% python3 -q
>>> import numpy as np
>>> from numpy import linalg as LA
>>> np.set_printoptions(precision=3, suppress=True, linewidth=160, legacy="1.25")
>>> rng = np.random.default_rng(295166)
>>> m1 = rng.normal(size=(44, 8)) + 10 * np.array([6, -4, 8, 3, -5, -1, 4, 7])
>>> m1
array([[ 59.35 , -39.851,  79.778,  29.447, -49.118, -10.387,  40.897,  69.198],
       [ 60.943, -40.462,  81.252,  29.2  , -50.974, -11.34 ,  40.358,  70.12 ],
       [ 58.518, -40.946,  80.152,  30.702, -50.01 , -12.905,  40.156,  71.198],
       [ 60.189, -38.316,  80.737,  30.249, -50.428,  -9.444,  40.896,  69.507],
       [ 61.629, -40.13 ,  80.754,  30.619, -52.868,  -9.381,  40.362,  71.445],
       [ 60.354, -40.77 ,  79.018,  31.275, -52.288, -10.102,  40.468,  69.985],
       [ 60.551, -40.366,  81.017,  29.551, -48.618,  -7.988,  40.19 ,  70.689],
       [ 60.357, -41.865,  80.499,  30.35 , -49.532,  -9.247,  37.977,  67.972],
       [ 59.546, -39.815,  78.282,  30.479, -51.519,  -9.539,  39.853,  71.012],
       [ 59.796, -39.998,  80.429,  30.364, -50.039, -11.948,  40.111,  69.563],
       [ 59.717, -39.794,  80.608,  29.147, -50.819,  -8.525,  38.647,  70.114],
       [ 60.897, -41.307,  80.825,  31.177, -52.009, -11.116,  39.79 ,  71.863],
       [ 60.831, -41.409,  79.784,  29.147, -49.851, -10.037,  37.893,  68.419],
       [ 59.667, -39.345,  81.45 ,  29.088, -50.416, -10.194,  41.511,  70.963],
       [ 61.226, -42.346,  80.103,  28.646, -50.597,  -8.675,  39.48 ,  70.99 ],
       [ 58.691, -38.973,  79.954,  30.276, -49.816, -10.159,  39.873,  69.336],
       [ 58.878, -40.09 ,  80.106,  32.144, -50.543, -10.489,  40.082,  70.259],
       [ 59.486, -40.286,  79.725,  30.967, -50.844, -10.624,  39.202,  70.732],
       [ 58.778, -41.307,  80.95 ,  29.966, -50.225,  -9.839,  39.734,  70.166],
       [ 59.906, -41.87 ,  79.788,  28.817, -49.924, -10.564,  40.986,  69.802],
       [ 61.322, -39.965,  80.585,  28.638, -48.234,  -9.393,  39.773,  69.706],
       [ 61.174, -40.34 ,  79.595,  29.856, -51.971,  -9.922,  39.372,  70.076],
       [ 59.815, -40.775,  79.461,  29.715, -51.406,  -9.197,  41.492,  67.181],
       [ 58.587, -39.463,  77.811,  31.424, -50.045, -11.119,  41.037,  68.301],
       [ 61.014, -39.962,  80.129,  30.019, -50.302,  -8.303,  39.665,  70.521],
       [ 60.493, -38.801,  78.337,  30.218, -49.149,  -9.663,  40.633,  69.073],
       [ 60.228, -39.87 ,  80.235,  29.684, -50.168, -10.617,  39.228,  69.015],
       [ 59.72 , -41.186,  80.605,  30.987, -49.894, -10.31 ,  38.167,  69.481],
       [ 59.432, -39.868,  80.514,  32.228, -50.638,  -9.672,  38.796,  70.803],
       [ 58.717, -39.913,  80.272,  30.826, -50.805,  -9.585,  40.845,  70.897],
       [ 58.388, -39.244,  80.792,  32.203, -50.099, -10.17 ,  41.276,  68.959],
       [ 61.65 , -41.824,  80.537,  29.517, -49.501, -10.04 ,  40.191,  69.882],
       [ 60.348, -39.364,  79.813,  29.471, -50.054, -10.238,  38.968,  67.979],
       [ 60.554, -38.388,  80.136,  31.902, -49.921, -10.824,  39.475,  69.629],
       [ 59.051, -40.204,  80.592,  31.104, -49.589,  -7.576,  38.611,  69.974],
       [ 60.154, -38.957,  81.029,  28.283, -49.01 , -10.644,  40.191,  68.834],
       [ 60.804, -39.678,  80.375,  28.801, -49.107, -11.081,  39.788,  69.835],
       [ 60.168, -39.152,  81.012,  31.18 , -49.459, -10.467,  38.377,  72.512],
       [ 61.385, -41.424,  81.525,  28.707, -49.43 , -10.592,  38.927,  69.388],
       [ 58.191, -41.441,  80.289,  31.661, -50.585, -10.583,  39.373,  68.312],
       [ 59.953, -41.416,  81.291,  30.975, -51.758,  -9.498,  40.475,  69.823],
       [ 59.669, -39.385,  80.935,  30.435, -50.271,  -9.206,  40.559,  69.685],
       [ 59.558, -39.952,  81.141,  29.634, -50.796,  -9.731,  38.803,  71.221],
       [ 60.634, -40.226,  79.468,  29.147, -50.388, -10.079,  39.578,  69.283]])
>>> Y = m1 / np.sqrt((m1 ** 2).mean(axis=1, keepdims=True))
>>> LA.matrix_rank(m1 - m1.mean(axis=1, keepdims=True))
7
>>> LA.matrix_rank(Y) == LA.matrix_rank(m1)
True
>>> cen = m1 - m1.mean(axis=0)
>>> left, sig, Vt = LA.svd(cen, full_matrices=False)
>>> np.abs(Vt[-1])
array([0.554, 0.23 , 0.007, 0.569, 0.441, 0.031, 0.346, 0.003])
>>> np.abs(Vt[0]).argmax()
3
>>> np.abs(left[:, 0]).argmax()
38
>>> W0 = np.loadtxt("layer4.csv", delimiter=",")
>>> W0
array([[ 2.1, -0.5,  1. , -0.8,  2.1,  1.1,  0.1,  1.1,  0.4,  0.6,  0.3,  0.2],
       [-0.5, -2.1, -0.4,  0.9,  0.4, -2.6, -0.2,  0.8, -0.8, -0.6,  0.2,  0.1],
       [-2. , -1.4,  0.7, -0.5, -0.4,  0.2, -1.4, -0.2, -0.6,  1.8, -0.6, -0.9],
       [-0.3,  0.4,  0.4, -1.4, -1.3, -0.2, -1. , -1.8,  1.6, -0.9, -0.7, -0.4],
       [ 1.7, -1.3,  0.6,  0.5,  1. , -0.3,  1. ,  0. , -0.6, -1.4, -0.2, -0.3],
       [ 0. , -1. ,  0.7, -0.1,  0. ,  0.3, -1.5,  1. , -0.4,  0.3, -1.6, -1.5],
       [ 0.6,  1.1,  1.1,  0.6,  1.1, -0.8, -0.2, -1. ,  0.8,  0.4,  0.4,  1.8],
       [-0.8, -1.6, -0.5,  1.1, -0.5, -0.6,  0.3,  2. ,  0.1, -0.7, -1.2, -0.1],
       [-0.7, -0.7,  0.4,  0.8,  0.1, -0.8, -1. ,  1. ,  0.7,  0.8, -0.2, -0.7],
       [ 0.1,  0.9,  0.5, -1. ,  0.7,  0.8, -0.6, -0.8,  0.4,  0.8, -0.7,  2.9],
       [ 0.5, -0.3,  0.7,  0.5,  1. , -0.6, -0.3, -1.1, -0.9,  0.3, -1.6,  1.2],
       [-1.1, -0.8, -2.3,  0.1,  0.6, -0.1,  0.4, -0.6,  0.5,  0.4,  0.3, -0.9],
       [ 1. ,  0.4, -0.1, -0.1, -1. , -0.9, -1.3, -0.2, -0.6, -0.2,  0.2,  0.6],
       [ 1. ,  1. ,  0.6, -1.1, -0.1, -0.4,  1.1, -0.7,  3.3, -0.4, -1. ,  0.8],
       [-1.1,  0.4, -0.1,  0. , -0.4,  1.3, -0.7,  0.9, -0.2, -0.6,  1. ,  0.1],
       [-0.7, -0.4,  0.4,  0.3, -1.4, -0.9,  0.6,  0.9,  0.6,  0.1,  0.9,  0.8]])
>>> theta = np.radians(135)
>>> r_ = np.eye(12)
>>> r_[3, 3] = r_[6, 6] = np.cos(theta)
>>> r_[3, 6], r_[6, 3] = -np.sin(theta), np.sin(theta)
>>> r_
array([[ 1.   ,  0.   ,  0.   ,  0.   ,  0.   ,  0.   ,  0.   ,  0.   ,  0.   ,  0.   ,  0.   ,  0.   ],
       [ 0.   ,  1.   ,  0.   ,  0.   ,  0.   ,  0.   ,  0.   ,  0.   ,  0.   ,  0.   ,  0.   ,  0.   ],
       [ 0.   ,  0.   ,  1.   ,  0.   ,  0.   ,  0.   ,  0.   ,  0.   ,  0.   ,  0.   ,  0.   ,  0.   ],
       [ 0.   ,  0.   ,  0.   , -0.707,  0.   ,  0.   , -0.707,  0.   ,  0.   ,  0.   ,  0.   ,  0.   ],
       [ 0.   ,  0.   ,  0.   ,  0.   ,  1.   ,  0.   ,  0.   ,  0.   ,  0.   ,  0.   ,  0.   ,  0.   ],
       [ 0.   ,  0.   ,  0.   ,  0.   ,  0.   ,  1.   ,  0.   ,  0.   ,  0.   ,  0.   ,  0.   ,  0.   ],
       [ 0.   ,  0.   ,  0.   ,  0.707,  0.   ,  0.   , -0.707,  0.   ,  0.   ,  0.   ,  0.   ,  0.   ],
       [ 0.   ,  0.   ,  0.   ,  0.   ,  0.   ,  0.   ,  0.   ,  1.   ,  0.   ,  0.   ,  0.   ,  0.   ],
       [ 0.   ,  0.   ,  0.   ,  0.   ,  0.   ,  0.   ,  0.   ,  0.   ,  1.   ,  0.   ,  0.   ,  0.   ],
       [ 0.   ,  0.   ,  0.   ,  0.   ,  0.   ,  0.   ,  0.   ,  0.   ,  0.   ,  1.   ,  0.   ,  0.   ],
       [ 0.   ,  0.   ,  0.   ,  0.   ,  0.   ,  0.   ,  0.   ,  0.   ,  0.   ,  0.   ,  1.   ,  0.   ],
       [ 0.   ,  0.   ,  0.   ,  0.   ,  0.   ,  0.   ,  0.   ,  0.   ,  0.   ,  0.   ,  0.   ,  1.   ]])
>>> Y = W0 @ r_.T
>>> np.allclose(LA.norm(W0, axis=1), LA.norm(Y, axis=1))
True
>>> np.abs(Y - W0).max(axis=0)
array([0.   , 0.   , 0.   , 3.097, 0.   , 0.   , 2.656, 0.   , 0.   , 0.   , 0.   , 0.   ])
>>> LA.svd(W0, compute_uv=False), LA.svd(Y, compute_uv=False)
(array([6.875, 5.19 , 4.617, 4.301, 4.044, 3.446, 3.256, 2.529, 1.931, 1.871, 1.613, 0.654]), array([6.875, 5.19 , 4.617, 4.301, 4.044, 3.446, 3.256, 2.529, 1.931, 1.871, 1.613, 0.654]))
>>> round(float(LA.det(r_)), 3), round(np.trace(r_), 3)
(1.0, 8.586)
